$ python -q
>>> import numpy as np
>>> import numpy.linalg as la
>>> np.set_printoptions(precision=2, suppress=True, linewidth=160, floatmode="fixed")
>>> arr = 3 * np.eye(3) + np.eye(3, k=1)
>>> arr
array([[3.00, 1.00, 0.00],
       [0.00, 3.00, 1.00],
       [0.00, 0.00, 3.00]])
>>> # triangular
>>> np.sort(la.eigvals(arr))
array([3.00, 3.00, 3.00])
>>> arr @ arr
array([[9.00, 6.00, 1.00],
       [0.00, 9.00, 6.00],
       [0.00, 0.00, 9.00]])
>>> la.matrix_power(arr - np.diag(np.diag(arr)), 3)
array([[0.00, 0.00, 0.00],
       [0.00, 0.00, 0.00],
       [0.00, 0.00, 0.00]])
>>> W0 = np.load("case3.npy")
>>> W0
array([[-2.00,  0.00],
       [ 0.00, -2.00]])
>>> # symmetric
>>> np.all(la.eigvalsh(W0) > 0)
np.False_
>>> rng = np.random.default_rng(87)
>>> A2 = W0 + rng.integers(-2, 3, (2, 1)) @ rng.integers(-2, 3, (1, 2))
>>> A2
array([[-4.00,  1.00],
       [ 0.00, -2.00]])
>>> A2 - W0
array([[-2.00,  1.00],
       [ 0.00,  0.00]])
>>> la.matrix_rank(A2 - W0, tol=1e-8)
np.int64(1)
>>> r0, r1 = A2[1], A2[0]
>>> r0 @ r0
np.float64(4.0)
>>> pr = (r0 @ r1) / (r0 @ r0) * r0
>>> r1 - pr
array([-4.00,  0.00])
>>> la.matrix_rank(np.outer(r0, r1))
np.int64(1)
>>> round(la.norm(r0 + r1) ** 2 + la.norm(r0 - r1) ** 2, 2)
np.float64(42.0)
>>> E = np.array([[0, 9, 6], [0, 0, 0], [0, 27, 18]])
>>> proj = np.triu(np.array([[5, -3, -4], [1, 4, 2], [3, 3, -3]]), 1) + np.eye(3)
>>> A2 = proj @ E @ la.inv(proj)
>>> la.matrix_rank(A2)
np.int64(1)
>>> proj @ E - E @ proj
array([[   0.00, -108.00,  -90.00],
       [   0.00,   54.00,   36.00],
       [   0.00,    0.00,  -54.00]])
>>> evals, vecs = la.eigh(W0)
>>> x0 = np.array([3, 5])
>>> la.eigvalsh(W0[1:, 1:])
array([-2.00])
>>> x0 @ W0 @ x0 / (x0 @ x0), evals[0], evals[-1]
(np.float64(-2.0), np.float64(-2.0), np.float64(-2.0))
>>> x0 @ W0 @ x0
np.float64(-68.0)
>>> vecs * np.abs(evals) @ vecs.T
array([[2.00, 0.00],
       [0.00, 2.00]])
>>> la.matrix_rank(E, rtol=0.1)
np.int64(1)
>>> la.cond(E) > 100
np.True_
>>> feats = np.loadtxt("block12.csv", delimiter=",")
>>> feats
array([[ 0.16, -1.58,  0.12],
       [ 0.76, -1.20,  1.88],
       [-1.59,  0.21, -1.07]])
>>> evals, vecs = la.eig(arr)
>>> arr @ vecs[:, 0] - evals[0] * vecs[:, 0]
array([0.00, 0.00, 0.00])
>>> np.sort(la.eigvals(arr @ arr))
array([9.00, 9.00, 9.00])
>>> np.prod(evals)
np.float64(27.0)
